$ python -q
>>> import numpy as np
>>> import numpy.linalg as la
>>> np.set_printoptions(precision=3, suppress=True, linewidth=120, floatmode="fixed")
>>> u = np.array([0, 2, 0])
>>> E = 4 * np.eye(3) + np.outer(u, u)
>>> E
array([[4.000, 0.000, 0.000],
       [0.000, 8.000, 0.000],
       [0.000, 0.000, 4.000]])
>>> # equal to its transpose
>>> M2 = E[0, 0] * E[1:] - np.outer(E[1:, 0], E[0])
>>> M2
array([[ 0.000, 32.000,  0.000],
       [ 0.000,  0.000, 16.000]])
>>> E[:, 0] / E[0, 0]
array([1.000, 0.000, 0.000])
>>> la.matrix_rank(M2), la.matrix_rank(E)
(np.int64(2), np.int64(3))
>>> mat = np.array([[6, 0, 0, 0], [0, 0, 0, 6], [0, 2, 0, 0], [0, 0, 7, 0]])
>>> mat
array([[6, 0, 0, 0],
       [0, 0, 0, 6],
       [0, 2, 0, 0],
       [0, 0, 7, 0]])
>>> O = mat.astype(float).copy()
>>> for j in range(4):
...     O[:, j] -= O[:, :j] @ (O[:, :j].T @ O[:, j])
...     O[:, j] /= la.norm(O[:, j])
... 
>>> print(O.T @ O)
[[1.000 0.000 0.000 0.000]
 [0.000 1.000 0.000 0.000]
 [0.000 0.000 1.000 0.000]
 [0.000 0.000 0.000 1.000]]
>>> la.eigvals(mat)
array([-2.190+3.793j, -2.190-3.793j,  4.380+0.000j,  6.000+0.000j])
>>> np.einsum("ii->", mat)
np.int64(6)
>>> np.einsum("ij,ji->", mat, mat)
np.int64(36)
>>> gram = mat.T @ mat
>>> np.allclose(gram, gram.T)
True
>>> gram
array([[36,  0,  0,  0],
       [ 0,  4,  0,  0],
       [ 0,  0, 49,  0],
       [ 0,  0,  0, 36]])
>>> np.trace(gram), (mat ** 2).sum()
(np.int64(125), np.int64(125))
>>> print(la.svd(mat, compute_uv=False) ** 2)
[49.000 36.000 36.000  4.000]
>>> np.count_nonzero(mat)
np.int64(4)
>>> np.abs(mat).max()
np.int64(7)
>>> mat[:, 4]
Traceback (most recent call last):
  File "<python-input-26>", line 1, in <module>
    mat[:, 4]
    ~~~^^^^^^
IndexError: index 4 is out of bounds for axis 1 with size 4
>>> np.unravel_index(np.abs(mat).argmax(), mat.shape)
(np.int64(3), np.int64(2))
>>> la.matrix_rank(mat)
np.int64(4)
>>> X = np.load("run18.npy")
>>> X
array([[ 4,  6,  0,  0,  0,  0],
       [ 8, -4,  0,  0,  0,  0],
       [-2,  0,  0,  0,  0,  0],
       [ 0,  0,  4,  6,  0,  0],
       [ 0,  0,  8, -4,  0,  0],
       [ 0,  0, -2,  0,  0,  0],
       [ 0,  0,  0,  0,  4,  6],
       [ 0,  0,  0,  0,  8, -4],
       [ 0,  0,  0,  0, -2,  0]])
>>> M2 = np.c_[X[:, :3] @ np.array([[-3, 4, -4], [-1, 1, 5], [1, -5, -5]]), np.array([3, 3, 0, 0, 2, 0, 2, 3, 2])]
>>> M2
array([[-18,  22,  14,   3],
       [-20,  28, -52,   3],
       [  6,  -8,   8,   0],
       [  4, -20, -20,   0],
       [  8, -40, -40,   2],
       [ -2,  10,  10,   0],
       [  0,   0,   0,   2],
       [  0,   0,   0,   3],
       [  0,   0,   0,   2]])
>>> print(np.round(la.lstsq(X, M2[:, 0])[0], 3) + 0)
[-3.000 -1.000  1.000  0.000  0.000  0.000]
>>> u, v = X[3], X[6]
>>> u @ u
np.int64(52)
>>> p = (u @ v) / (u @ u) * u
>>> print(la.matrix_rank(np.outer(u, v)))
1
>>> p
array([0.000, 0.000, 0.000, 0.000, 0.000, 0.000])
>>> np.round(la.norm(u + v) ** 2 + la.norm(u - v) ** 2, 3)
np.float64(208.0)
>>> m1 = np.load("block17.npy")
>>> m1
array([[  8,  -5,  -6],
       [  2,   3, -13],
       [ -6,   8,  -7],
       [  0,   0,   0],
       [  0,   0,   0],
       [ -1,   9,  -3],
       [ -7,  17, -10],
       [ -1,   9,  -3],
       [  7,   4,  -9],
       [  0,   0,   0],
       [  8,  -5,  -6],
       [ -7,  17, -10],
       [  0,   0,   0],
       [ -6,   8,  -7],
       [  0,   0,   0],
       [  0,   0,   0],
       [  2,   3, -13],
       [  0,   0,   0],
       [  2,   3, -13],
       [  8,  -5,  -6],
       [ -6,   8,  -7],
       [  0,   0,   0]])
>>> gram = np.cov(m1, rowvar=False)
>>> np.argsort(-m1.std(axis=0).round(6), kind="stable")
array([1, 2, 0])
>>> np.corrcoef(m1.T)
array([[ 1.000, -0.797,  0.005],
       [-0.797,  1.000, -0.395],
       [ 0.005, -0.395,  1.000]])
>>> np.polyfit(m1[:, 0], m1[:, 1], 1)
array([-1.051,  3.507])
>>> print(np.median(m1, axis=0))
[ 0.000  1.500 -6.000]
>>> hat = m1 @ la.solve(m1.T @ m1, m1.T)
>>> np.diag(hat)
array([0.171, 0.209, 0.161, 0.000, 0.000, 0.223, 0.280, 0.223, 0.374, 0.000, 0.171, 0.280, 0.000, 0.161, 0.000, 0.000,
       0.209, 0.000, 0.209, 0.171, 0.161, 0.000])
>>> print(la.matrix_rank(np.eye(22) - hat))
19
>>> Uu, sigma, vt = la.svd(m1, full_matrices=False)
>>> np.cumsum(sigma ** 2) / np.sum(sigma ** 2)
array([0.687, 0.974, 1.000])
>>> print(sigma / sigma[0])
[1.000 0.646 0.195]
>>> np.round(Uu.T @ m1 @ vt.T, 3) + 0
array([[42.036,  0.000,  0.000],
       [ 0.000, 27.167,  0.000],
       [ 0.000,  0.000,  8.179]])
>>> (sigma > 1e-8).sum()
np.int64(3)
>>> sigma
array([42.036, 27.167,  8.179])
>>> np.round(Uu.T @ Uu, 3) + 0
array([[1.000, 0.000, 0.000],
       [0.000, 1.000, 0.000],
       [0.000, 0.000, 1.000]])
>>> np.round(vt @ vt.T, 3) + 0
array([[1.000, 0.000, 0.000],
       [0.000, 1.000, 0.000],
       [0.000, 0.000, 1.000]])
>>> W0 = np.loadtxt("case10.csv", delimiter=",")
>>> W0
array([[ 0.159, -0.611,  0.810],
       [ 0.200, -0.600,  0.800]])
>>> rng = np.random.default_rng(78547)
>>> M2 = W0 + rng.integers(-2, 3, (2, 1)) @ rng.integers(-2, 3, (1, 3))
>>> M2
array([[ 1.159, -1.611, -1.190],
       [ 0.200, -0.600,  0.800]])
>>> np.abs(M2 - W0).sum(axis=1)
array([4.000, 0.000])
>>> la.matrix_rank(M2 - W0, tol=1e-8)
np.int64(1)
>>> x0 = np.array([3, 3, 3])
>>> M2 * x0
array([[ 3.477, -4.833, -3.570],
       [ 0.600, -1.800,  2.400]])
>>> print(M2 @ np.ones(3))
[-1.642  0.400]
>>> M2 @ (2 * x0)
array([-9.852,  2.400])
>>> print(np.sign((M2 @ x0).round(6)))
[-1.000  1.000]
>>> np.einsum("ij,j->i", M2, x0)
array([-4.926,  1.200])
>>> x0 = np.array([-2, 2, 3])
>>> a = np.maximum(W0 @ x0, 0)
>>> np.maximum(W0 @ x0, 0) - np.maximum(-W0 @ x0, 0)
array([0.890, 0.800])
>>> print(W0.T @ a)
[ 0.302 -1.024  1.361]
>>> print(np.tanh(W0 @ x0))
[0.711 0.664]
>>> np.maximum(W0 @ (3 * x0), 0)
array([2.670, 2.400])
>>> W0 * (a > 1e-9)[:, None]
array([[ 0.159, -0.611,  0.810],
       [ 0.200, -0.600,  0.800]])
>>> np.flatnonzero(a > 1e-9)
array([0, 1])
>>> M2 = np.array([[0, 1], [1, 2], [1, 2]])
>>> np.vstack([W0, M2.T]).shape
(4, 3)
>>> print(np.einsum("ij,ij->i", W0, W0))
[1.055 1.040]
>>> M2.T @ W0.T
array([[0.199, 0.200],
       [0.557, 0.600]])
>>> print(np.einsum("ik,kj->ji", W0, M2))
[[0.199 0.200]
 [0.557 0.600]]
>>> la.matrix_rank(np.vstack([W0, M2.T]))
np.int64(3)
>>> la.matrix_rank(W0 @ M2)
np.int64(2)
>>> np.einsum("ik,kj->ij", W0, M2)
array([[0.199, 0.557],
       [0.200, 0.600]])
